$ python -q
>>> import numpy as np
>>> import numpy.linalg as la
>>> np.set_printoptions(suppress=True, linewidth=120)
>>> mat = np.array([[0.0, 1.0, 1.0, 1.0, 1.0, 1.0, 1.0, 1.0],
...     [1.0, 0.0, 1.0, 1.0, 1.0, 1.0, 1.0, 1.0],
...     [1.0, 1.0, 0.0, 1.0, 1.0, 1.0, 1.0, 1.0],
...     [1.0, 1.0, 1.0, 0.0, 1.0, 1.0, 1.0, 1.0],
...     [1.0, 1.0, 1.0, 1.0, 0.0, 1.0, 1.0, 1.0],
...     [1.0, 1.0, 1.0, 1.0, 1.0, 0.0, 1.0, 1.0],
...     [1.0, 1.0, 1.0, 1.0, 1.0, 1.0, 0.0, 1.0],
...     [1.0, 1.0, 1.0, 1.0, 1.0, 1.0, 1.0, 0.0]])
>>> vals, evecs = la.eigh(mat)
>>> x0 = np.array([3, 3, -2, 3, -1, 0, -3, 3])
>>> (np.sign(evecs[:, -1].round(6)) == np.sign(evecs[0, -1].round(6))).astype(int)
array([1, 1, 1, 1, 1, 1, 1, 1])
>>> x0 @ mat @ x0 / (x0 @ x0), round(float(vals[0]), 2), round(vals[-1], 2)
(np.float64(-0.28), -1.0, np.float64(7.0))
>>> np.abs(mat).sum(axis=1).max(), np.round(np.abs(vals).max(), 2)
(np.float64(7.0), np.float64(7.0))
>>> J = np.array([[1, 0, 0, 0, 0],
...     [-1, 1, 0, 0, 0],
...     [-2, 0, -2, 0, 0],
...     [-1, 1, 2, 1, 0],
...     [0, -1, 2, -2, -1]])
>>> np.round(np.sort(la.eigvals(J)), 2)
array([-2., -1.,  1.,  1.,  1.])
>>> J @ J
array([[  1,   0,   0,   0,   0],
       [ -2,   1,   0,   0,   0],
       [  2,   0,   4,   0,   0],
       [ -7,   2,  -2,   1,   0],
       [ -1,  -2, -10,   0,   1]])
>>> x0 = np.array([2, 0, 1, 0, 1])
>>> h = np.maximum(J @ x0, 0)
>>> print(J.T @ h)
[ 2 -1  2 -2 -1]
>>> r0 = np.array([3, 5, 0, 5, 1])
>>> B = J + np.outer(r0, np.eye(5)[4])
>>> B
array([[ 1.,  0.,  0.,  0.,  3.],
       [-1.,  1.,  0.,  0.,  5.],
       [-2.,  0., -2.,  0.,  0.],
       [-1.,  1.,  2.,  1.,  5.],
       [ 0., -1.,  2., -2.,  0.]])
>>> feats = np.load("block9.npy")
>>> feats
array([[-0.45, -0.22, -1.  , -0.9 ,  0.07,  0.56,  0.75,  0.77,  0.68, -0.78,  0.  ,  0.74, -0.48,  1.  ],
       [ 0.21,  0.98,  1.  ,  0.96, -0.54,  0.54, -0.99,  0.81,  0.98,  0.68, -0.3 ,  0.71, -0.92,  0.57],
       [ 0.88, -0.62,  0.87,  0.88, -0.33, -0.56,  0.98, -0.36,  0.34,  0.52, -1.  , -1.  ,  0.74, -0.99],
       [-0.04, -0.86, -0.49, -0.95,  0.88, -0.49,  0.48, -0.86, -0.24,  0.98, -0.95, -0.94, -0.88, -0.54],
       [ 0.13, -0.79, -1.  , -0.5 , -0.76,  0.43,  1.  ,  0.89, -0.15, -1.  , -0.12,  0.19,  0.98,  0.98],
       [-0.22,  0.57, -0.56,  0.11, -0.35,  0.45, -0.32,  0.7 ,  0.62, -0.69,  0.53,  0.79, -0.18,  0.92],
       [ 0.75,  0.96,  0.55,  1.  , -1.  ,  0.66,  0.91,  0.99,  0.29, -1.  ,  0.97,  0.94,  1.  , -0.09],
       [ 0.28,  0.95,  0.88,  0.97, -0.86,  0.59, -0.75,  0.92,  0.92, -0.88,  0.39,  0.82,  0.24,  0.74],
       [ 0.05, -0.19,  0.98, -0.55,  0.86, -0.51, -0.9 , -0.89,  0.17,  1.  , -0.91, -0.89, -0.97, -0.93],
       [-0.3 ,  0.93,  0.95,  0.79, -0.4 ,  0.42, -0.98,  0.55,  0.62, -0.07,  0.92,  0.94, -0.57,  0.54],
       [-0.59,  0.81, -0.28,  0.19, -0.44,  0.55, -0.92,  0.7 ,  0.15, -0.86,  0.99,  0.99, -0.03,  0.95],
       [-0.85,  0.99, -1.  , -0.55, -0.77,  0.98, -0.91,  1.  ,  1.  , -0.99,  0.97,  1.  , -0.95,  1.  ],
       [ 0.91, -1.  ,  0.8 , -0.91,  0.97, -0.96,  1.  , -1.  , -0.56,  1.  , -1.  , -1.  , -0.81, -1.  ],
       [ 0.04, -0.38, -0.79, -0.53,  0.18,  0.05,  0.68,  0.12,  0.32,  0.08, -0.7 , -0.42, -0.24,  0.58],
       [ 0.36,  0.71, -0.1 ,  0.9 , -0.83,  0.46,  0.52,  0.88,  0.77, -0.95, -0.06,  0.46,  0.73,  0.71],
       [ 0.3 , -0.7 , -0.82, -0.1 , -0.2 , -0.2 ,  0.95, -0.06, -0.49, -0.69, -0.56, -0.7 ,  0.81, -0.41],
       [ 0.61, -0.69,  0.64,  0.41,  0.08, -0.54,  0.87, -0.63, -0.43,  0.56, -0.94, -0.97,  0.59, -0.97],
       [-0.58, -0.65, -0.88, -0.92,  0.61, -0.13, -0.17, -0.58, -0.82,  0.22,  0.86,  0.59, -0.2 ,  0.44],
       [-0.26, -0.7 , -0.96, -0.66, -0.03, -0.06,  0.82, -0.11, -0.82, -0.85,  0.76,  0.37,  0.8 ,  0.35],
       [-0.96, -0.04, -1.  , -1.  ,  0.99,  0.78, -0.97,  0.28,  0.99,  1.  , -0.87,  0.92, -1.  ,  1.  ],
       [-0.96,  0.99, -0.85, -0.84,  0.1 ,  0.95, -1.  ,  0.98,  0.99, -0.28,  1.  ,  1.  , -1.  ,  1.  ],
       [-0.64, -0.21,  0.6 , -0.88,  0.83, -0.28, -0.96, -0.85, -0.74,  0.96,  0.86,  0.58, -0.89, -0.37],
       [-0.59,  0.85, -0.98, -0.59, -0.33,  0.84, -0.61,  0.96,  0.97, -0.82,  0.56,  0.98, -0.89,  1.  ],
       [ 0.01,  0.92, -0.99,  0.81, -0.95,  0.9 ,  0.8 ,  1.  ,  0.98, -1.  ,  0.45,  0.97,  0.67,  1.  ],
       [ 0.81, -0.74,  0.65,  0.75, -0.24, -0.57,  0.98, -0.49, -0.22,  0.24, -0.99, -0.99,  0.83, -0.99],
       [-0.77, -0.27, -1.  , -0.97,  0.44,  0.49, -0.12,  0.42, -0.12, -0.63,  0.92,  0.95, -0.6 ,  1.  ],
       [-0.41,  0.47,  0.29, -0.21,  0.15,  0.19, -0.86,  0.05,  0.04,  0.22,  0.81,  0.79, -0.54,  0.56],
       [ 0.41, -0.91,  0.89, -0.05,  0.56, -0.81,  0.65, -0.96, -0.97,  0.86, -0.52, -0.97,  0.77, -1.  ],
       [ 0.53, -0.59, -1.  ,  0.51, -0.93,  0.52,  1.  ,  0.96,  0.36, -1.  , -0.6 , -0.14,  0.99,  0.97],
       [-0.45,  0.71, -1.  , -0.73, -0.45,  0.87,  0.56,  0.98,  0.99, -0.94, -0.32,  0.94, -0.82,  1.  ],
       [ 0.26,  0.5 ,  0.98,  0.93, -0.56, -0.26, -0.69, -0.28, -0.71, -0.49,  0.85,  0.24,  0.85, -0.97]])
>>> rng = np.random.default_rng(8312)
>>> labels = rng.permutation(8)
>>> labels
array([0, 1, 6, 2, 4, 3, 7, 5])
>>> B = mat[labels][:, labels]
>>> B
array([[0., 1., 1., 1., 1., 1., 1., 1.],
       [1., 0., 1., 1., 1., 1., 1., 1.],
       [1., 1., 0., 1., 1., 1., 1., 1.],
       [1., 1., 1., 0., 1., 1., 1., 1.],
       [1., 1., 1., 1., 0., 1., 1., 1.],
       [1., 1., 1., 1., 1., 0., 1., 1.],
       [1., 1., 1., 1., 1., 1., 0., 1.],
       [1., 1., 1., 1., 1., 1., 1., 0.]])
>>> np.trace(B)
np.float64(0.0)
>>> print(np.round(np.sort(np.abs(la.eigvals(B))), 2))
[1. 1. 1. 1. 1. 1. 1. 7.]
>>> np.diag(B)
array([0., 0., 0., 0., 0., 0., 0., 0.])
>>> np.allclose(B, mat)
True
>>> X = np.load("arr.npy")
>>> X.round(2)
array([[-2.63,  3.34, -0.46,  1.93, -1.66,  0.46, -0.22],
       [ 2.66, -2.81, -0.25, -2.92,  0.96,  0.33, -0.66],
       [-2.29,  3.4 , -1.03,  0.85, -2.07,  1.1 , -0.96],
       [-2.54,  2.42,  0.58,  3.23, -0.57, -0.7 ,  1.04],
       [ 2.19, -1.65, -1.05, -3.52, -0.06,  1.21, -1.57],
       [-0.99, -0.23,  1.73,  3.26,  1.28, -1.94,  2.24],
       [ 2.37, -3.41,  0.94, -1.04,  2.02, -1.  ,  0.84],
       [ 0.13, -1.6 ,  1.88,  2.38,  1.93, -2.08,  2.28],
       [ 0.35, -1.84,  1.87,  2.15,  2.02, -2.07,  2.24],
       [ 1.46, -2.9 ,  1.61,  0.73,  2.27, -1.75,  1.77],
       [-0.75, -0.54,  1.79,  3.11,  1.44, -2.  ,  2.28],
       [ 2.32, -1.91, -0.91, -3.46,  0.14,  1.06, -1.42],
       [-1.72,  0.85,  1.41,  3.55,  0.62, -1.6 ,  1.95],
       [ 0.64, -2.15,  1.83,  1.82,  2.13, -2.02,  2.16],
       [ 0.96, -2.47,  1.77,  1.43,  2.21, -1.95,  2.04],
       [ 0.15, -1.62,  1.88,  2.36,  1.94, -2.08,  2.27],
       [ 1.15,  0.01, -1.67, -3.34, -1.15,  1.88, -2.2 ],
       [-2.64,  2.73,  0.33,  2.99, -0.87, -0.42,  0.75],
       [ 2.69, -3.16,  0.15, -2.41,  1.38, -0.11, -0.17],
       [-2.66,  2.83,  0.23,  2.89, -0.98, -0.31,  0.63],
       [ 2.36, -3.41,  0.96, -1.01,  2.03, -1.01,  0.86],
       [-2.69,  3.19, -0.2 ,  2.34, -1.42,  0.16,  0.11],
       [ 2.68, -2.92, -0.15, -2.79,  1.07,  0.22, -0.53],
       [-0.81, -0.47,  1.77,  3.15,  1.41, -1.99,  2.27],
       [-1.74,  0.88,  1.4 ,  3.55,  0.61, -1.59,  1.94],
       [ 1.24, -0.12, -1.64, -3.39, -1.08,  1.85, -2.17],
       [ 0.36, -1.86,  1.87,  2.14,  2.03, -2.07,  2.23],
       [ 1.73, -3.1 ,  1.47,  0.29,  2.26, -1.6 ,  1.57]])
>>> r0, r1 = J[2], J[3]
>>> r0 @ r1
np.int64(-2)
>>> p = (r0 @ r1) / (r0 @ r0) * r0
>>> np.outer(r0, r1)
array([[ 2, -2, -4, -2,  0],
       [ 0,  0,  0,  0,  0],
       [ 2, -2, -4, -2,  0],
       [ 0,  0,  0,  0,  0],
       [ 0,  0,  0,  0,  0]])
>>> p
array([ 0.5, -0. ,  0.5, -0. , -0. ])
>>> la.matrix_rank(np.outer(r0, r1))
np.int64(1)
>>> labels = X[:, 4] > np.median(X[:, 4])
>>> r0 = X[labels].mean(axis=0) - X[~labels].mean(axis=0)
>>> np.round((((X - X.mean(axis=0)) @ r0 > 0) == labels).mean(), 2)
np.float64(0.89)
>>> print(((X - X.mean(axis=0)) @ r0 > 0).astype(int))
[0 0 0 0 0 1 1 1 1 1 1 0 1 1 1 1 0 0 1 0 1 0 1 1 1 0 1 1]
>>> r0.round(2)
array([ 1.24, -2.79,  1.78,  1.17,  2.34, -1.95,  2.01])
>>> labels.astype(int)
array([0, 0, 0, 0, 0, 1, 1, 1, 1, 1, 1, 0, 0, 1, 1, 1, 0, 0, 1, 0, 1, 0, 0, 1, 0, 0, 1, 1])
>>> U, sig, VT = la.svd(X)
>>> np.argmax(sig[:-1] / (sig[1:] + 1e-6)) + 1
np.int64(2)
>>> B = U[:, :2] @ np.diag(sig[:2]) @ VT[:2]
>>> round(np.abs(X - B).max(), 2)
np.float64(0.0)
>>> np.round(la.norm(X - B, 2), 2), round(sig[2], 2)
(np.float64(0.0), np.float64(0.0))
>>> print(np.allclose(X[:-1].T @ la.lstsq(X[:-1].T, X[-1])[0], X[-1]))
True
>>> C2 = np.cov(X, rowvar=False)
>>> print(C2.shape)
(7, 7)
>>> np.round(la.eigvalsh(C2)[::-1], 2) + 0
array([13.34,  9.47,  0.  ,  0.  ,  0.  ,  0.  ,  0.  ])
>>> np.round(np.polyfit(X[:, 6], X[:, 3], 1), 2)
array([ 1.37, -0.33])
>>> np.round(np.corrcoef(X.T), 2)
array([[ 1.  , -0.92, -0.09, -0.79,  0.54,  0.12, -0.26],
       [-0.92,  1.  , -0.32,  0.47, -0.84,  0.29, -0.15],
       [-0.09, -0.32,  1.  ,  0.69,  0.79, -1.  ,  0.99],
       [-0.79,  0.47,  0.69,  1.  ,  0.09, -0.71,  0.8 ],
       [ 0.54, -0.84,  0.79,  0.09,  1.  , -0.77,  0.67],
       [ 0.12,  0.29, -1.  , -0.71, -0.77,  1.  , -0.99],
       [-0.26, -0.15,  0.99,  0.8 ,  0.67, -0.99,  1.  ]])
>>> m1 = np.load("run13.npy")
>>> m1
array([[ 1,  0,  1,  2, -4,  4,  3,  5, -2, -2],
       [ 0, -1,  0, -3, -3, -5, -2,  2,  1, -4],
       [ 0,  0,  5, -1,  5,  0, -2, -2,  0,  3],
       [ 0,  0,  0, -4,  3, -5,  5, -5,  5, -5],
       [ 0,  0,  0,  0,  4, -4,  4,  4,  5, -5],
       [ 0,  0,  0,  0,  0,  2,  2,  4,  5,  5],
       [ 0,  0,  0,  0,  0,  0,  5,  5, -1,  2],
       [ 0,  0,  0,  0,  0,  0,  0,  4,  5, -2],
       [ 0,  0,  0,  0,  0,  0,  0,  0,  5,  4],
       [ 0,  0,  0,  0,  0,  0,  0,  0,  0,  4]])
>>> B = np.array([[2, 0, 0],
...     [1, 3, 3],
...     [0, 0, 3],
...     [2, 0, 0],
...     [0, 0, 0],
...     [3, 2, 2],
...     [1, 3, 0],
...     [0, 2, 2],
...     [3, 1, 2],
...     [0, 1, 3]])
>>> np.einsum("ik,kj->ij", m1, B)
array([[ 15,  23,  11],
       [-21, -18, -19],
       [ -4,  -7,  20],
       [ -3,  -5, -25],
       [  7,  12,  -5],
       [ 23,  28,  37],
       [  2,  26,  14],
       [ 15,  11,  12],
       [ 15,   9,  22],
       [  0,   4,  12]])
>>> m1 @ B
array([[ 15,  23,  11],
       [-21, -18, -19],
       [ -4,  -7,  20],
       [ -3,  -5, -25],
       [  7,  12,  -5],
       [ 23,  28,  37],
       [  2,  26,  14],
       [ 15,  11,  12],
       [ 15,   9,  22],
       [  0,   4,  12]])
>>> la.matrix_rank(np.vstack([m1, B.T]))
np.int64(10)
>>> print(np.einsum("ij->j", m1))
[ 1 -1  6 -6  5 -8 15 17 23  0]
>>> np.vstack([m1, B.T]).shape
(13, 10)
>>> W0 = np.loadtxt("layer6.csv", delimiter=",")
>>> print(W0)
[[  1.   2.   1.   0.   3.   3.   1.   0.   3.   0.   0.   0.   3.   0.   0.]
 [  0.  -9.   1.   2.   1.   3.   0.   2.   1.   0.   3.   0.   0.   0.   3.]
 [  1.   0.  10.   3.   3.   0.   3.   3.   2.   3.   3.   0.   1.   0.   3.]
 [  3.   0.   2.   1.   3.   1.   3.   2.   0.   1.   3.   1.   3.   3.   3.]
 [  0.   3.   0.   1. -10.   0.   0.   3.   3.   3.   3.   2.   3.   1.   0.]
 [  1.   2.   2.   0.   0.   8.   3.   2.   2.   2.   2.   0.   2.   3.   0.]
 [  0.   2.   0.   3.   3.   3.  -2.   3.   2.   1.   0.   1.   2.   0.   0.]
 [  0.   3.   3.   0.   3.   1.   2.   3.   2.   3.   2.   0.   1.   0.   0.]
 [  2.   1.   2.   1.   2.   0.   2.   2.   8.   1.   1.   2.   0.   2.   2.]
 [  2.   2.   3.   1.   0.   3.   2.   2.   2.  -7.   1.   2.   3.   3.   2.]
 [  0.   3.   0.   2.   3.   2.   3.   0.   0.   3.   3.   0.   2.   0.   3.]
 [  2.   0.   3.   1.   3.   0.   1.   0.   0.   0.   3.  18.   0.   3.   2.]
 [  1.   3.   0.   2.   3.   3.   0.   0.   1.   2.   2.   2.  16.   3.   0.]
 [  1.   3.   1.   3.   0.   3.   2.   3.   3.   1.   1.   2.   2.   6.   3.]
 [  3.   0.   0.   1.   3.   1.   0.   3.   0.   2.   0.   0.   3.   1. -15.]]
>>> r0 = np.array([-5, -4, 6, 8, -5, 9, -6, 7, 5, -7, -5, 8, -6, -3, -2])
>>> B = W0 + np.outer(r0, np.eye(15)[6])
>>> la.matrix_rank(la.inv(B) - la.inv(W0), tol=1e-8)
np.int64(1)
